$ python -q
>>> import numpy as np
>>> from numpy import linalg as LA
>>> np.set_printoptions(precision=2, suppress=True, linewidth=100, floatmode="fixed")
>>> M = np.load("arr.npy")
>>> M
array([[ 0.56,  0.34,  2.28,  0.61,  2.23],
       [-0.42,  5.16,  1.90, -0.60,  2.08],
       [-0.66, -1.50, -3.42, -0.69, -3.39]])
>>> th = np.radians(36)
>>> r_ = np.eye(5)
>>> r_[1, 1] = r_[0, 0] = np.cos(th)
>>> r_[1, 0], r_[0, 1] = -np.sin(th), np.sin(th)
>>> r_
array([[ 0.81,  0.59,  0.00,  0.00,  0.00],
       [-0.59,  0.81,  0.00,  0.00,  0.00],
       [ 0.00,  0.00,  1.00,  0.00,  0.00],
       [ 0.00,  0.00,  0.00,  1.00,  0.00],
       [ 0.00,  0.00,  0.00,  0.00,  1.00]])
>>> Y = M @ r_.T
>>> np.round(LA.svd(M, compute_uv=False), 2) + 0, np.round(LA.svd(Y, compute_uv=False), 2) + 0
(array([7.68, 3.67, 0.00]), array([7.68, 3.67, 0.00]))
>>> round(float(LA.det(r_)), 2), round(float(np.trace(r_)), 2)
(1.0, 4.62)
>>> np.abs(Y - M).max(axis=0)
array([3.11, 0.74, 0.00, 0.00, 0.00])
>>> np.allclose(LA.norm(M, axis=1), LA.norm(Y, axis=1))
True
>>> def softmax(z):
...     e = np.exp(z - z.max(axis=-1, keepdims=True))
...     return e / e.sum(axis=-1, keepdims=True)
... 
>>> softmax(M[0])
array([0.07, 0.06, 0.41, 0.08, 0.39])
>>> print(np.round(softmax(10 * M[0]), 2) + 0)
[0.00 0.00 0.62 0.00 0.38]
>>> softmax(M[0] + 5)
array([0.07, 0.06, 0.41, 0.08, 0.39])
>>> scores = M @ M.T / np.sqrt(5)
>>> np.round(softmax(scores + np.triu(np.full(scores.shape, -np.inf), 1)), 2) + 0
array([[1.00, 0.00, 0.00],
       [0.00, 1.00, 0.00],
       [0.00, 0.00, 1.00]])
>>> np.round(softmax(scores), 2) + 0
array([[0.59, 0.41, 0.00],
       [0.00, 1.00, 0.00],
       [0.00, 0.00, 1.00]])
>>> feats = np.loadtxt("a.csv", delimiter=",")
>>> feats
array([[  6.93,   6.12,   0.58],
       [ 13.09, -14.52,   8.41],
       [  4.21,   7.98,   1.80],
       [  3.55,   6.50,   2.05],
       [  6.02,   7.80,   1.51],
       [ -1.92, -12.37, -16.30],
       [ 13.18, -12.26,   7.38],
       [ -1.26, -13.35, -14.97],
       [ -0.68, -11.28, -15.82],
       [ -1.28, -14.21, -15.86],
       [ 15.84, -10.85,   7.27],
       [  4.44,   6.20,   1.49],
       [  4.04,   7.34,   0.70],
       [  4.88,   6.31,   1.73],
       [  5.80,   7.38,   0.52],
       [ -1.42, -14.31, -15.00],
       [ -1.35, -13.66, -16.54],
       [  3.70,   6.61,   1.15],
       [ 14.43,  -9.41,   7.80],
       [ -1.25, -12.78, -17.53],
       [  4.93,   7.08,   1.40],
       [ -2.34, -13.14, -16.45],
       [  2.67,   7.98,   1.37],
       [ -4.04, -13.62, -16.06],
       [ 14.28,  -9.86,   6.34],
       [ -1.05, -15.04, -15.62]])
>>> rng = np.random.default_rng(9233)
>>> Y = feats + rng.integers(-2, 3, (26, 2)) @ rng.integers(-2, 3, (2, 3))
>>> Y
array([[  3.93,  10.12,  -3.42],
       [  8.09, -14.52,   8.41],
       [  2.21,   3.98,   5.80],
       [  4.55,   8.50,   0.05],
       [  2.02,   9.80,  -0.49],
       [ -4.92,  -8.37, -20.30],
       [ 16.18, -16.26,  11.38],
       [ -3.26, -17.35, -10.97],
       [ -2.68, -10.28, -16.82],
       [  2.72, -11.21, -18.86],
       [ 10.84, -10.85,   7.27],
       [ -1.56,   4.20,   3.49],
       [  0.04,   9.34,  -1.30],
       [  0.88,   3.31,   4.73],
       [  5.80,   2.38,   5.52],
       [ -6.42, -14.31, -15.00],
       [  0.65, -14.66, -15.54],
       [  5.70,   0.61,   7.15],
       [ 14.43,  -4.41,   2.80],
       [ -3.25, -16.78, -13.53],
       [  2.93,   3.08,   5.40],
       [ -2.34, -18.14, -11.45],
       [  1.67,  10.98,  -1.63],
       [  0.96, -13.62, -16.06],
       [ 12.28,  -8.86,   5.34],
       [ -1.05, -15.04, -15.62]])
>>> print(Y - feats)
[[-3.00  4.00 -4.00]
 [-5.00  0.00  0.00]
 [-2.00 -4.00  4.00]
 [ 1.00  2.00 -2.00]
 [-4.00  2.00 -2.00]
 [-3.00  4.00 -4.00]
 [ 3.00 -4.00  4.00]
 [-2.00 -4.00  4.00]
 [-2.00  1.00 -1.00]
 [ 4.00  3.00 -3.00]
 [-5.00  0.00  0.00]
 [-6.00 -2.00  2.00]
 [-4.00  2.00 -2.00]
 [-4.00 -3.00  3.00]
 [ 0.00 -5.00  5.00]
 [-5.00  0.00  0.00]
 [ 2.00 -1.00  1.00]
 [ 2.00 -6.00  6.00]
 [ 0.00  5.00 -5.00]
 [-2.00 -4.00  4.00]
 [-2.00 -4.00  4.00]
 [ 0.00 -5.00  5.00]
 [-1.00  3.00 -3.00]
 [ 5.00  0.00  0.00]
 [-2.00  1.00 -1.00]
 [ 0.00  0.00  0.00]]
>>> print(LA.matrix_rank(Y - feats, tol=1e-8))
2
>>> A = np.array([[1, 1, 1, 0], [2, 1, 3, 4], [0, 5, 3, 1], [5, 0, 2, 2]])
>>> A
array([[1, 1, 1, 0],
       [2, 1, 3, 4],
       [0, 5, 3, 1],
       [5, 0, 2, 2]])
>>> (A + A.T) / 2
array([[1.00, 1.50, 0.50, 2.50],
       [1.50, 1.00, 4.00, 2.00],
       [0.50, 4.00, 3.00, 1.50],
       [2.50, 2.00, 1.50, 2.00]])
>>> np.round(np.abs(LA.eigvals(A)).max(), 2)
np.float64(7.84)
>>> np.allclose(A @ A.T, A.T @ A)
False
>>> LA.determinant(A)
Traceback (most recent call last):
  File "<python-input-34>", line 1, in <module>
    LA.determinant(A)
    ^^^^^^^^^^^^^^
AttributeError: module 'numpy.linalg' has no attribute 'determinant'
>>> LA.matrix_power(A, 3)
array([[ 42,  45,  55,  45],
       [135, 152, 174, 124],
       [180, 165, 203, 156],
       [ 75, 105, 117,  87]])
>>> np.sort(np.abs(LA.eigvals(A)))
array([0.68, 2.12, 2.12, 7.84])
>>> np.allclose(A, A.T)
False
>>> (A - A.T) / 2
array([[ 0.00, -0.50,  0.50, -2.50],
       [ 0.50,  0.00, -1.00,  2.00],
       [-0.50,  1.00,  0.00, -0.50],
       [ 2.50, -2.00,  0.50,  0.00]])
>>> arr = np.array([[1.0, 1.2, -2.0],
...     [0.7, -0.6, -1.3],
...     [0.5, -0.7, -0.4],
...     [0.1, -0.6, 0.1]])
>>> arr[2] = arr[0] + 0.02 * rng.normal(size=3)
>>> arr
array([[ 1.00,  1.20, -2.00],
       [ 0.70, -0.60, -1.30],
       [ 0.97,  1.16, -2.01],
       [ 0.10, -0.60,  0.10]])
>>> x = np.array([-2, 1, -3])
>>> rhs = arr @ x
>>> print(LA.solve(arr.T @ arr, arr.T @ rhs))
[-2.00  1.00 -3.00]
>>> LA.lstsq(arr, rhs)[0]
array([-2.00,  1.00, -3.00])
>>> rhs = rhs + 0.02 * rng.normal(size=4)
>>> rhs
array([ 5.22,  1.87,  5.30, -1.08])
>>> b, *_ = LA.lstsq(arr, rhs)
>>> print(b)
[-1.74  1.04 -2.86]
>>> round(LA.norm(rhs - arr @ b), 2)
np.float64(0.02)
>>> [round(float(LA.norm(LA.solve(arr.T @ arr + lam * np.eye(3), arr.T @ rhs))), 2) for lam in (0, 1, 10, 100)]
[3.51, 1.95, 1.2, 0.25]
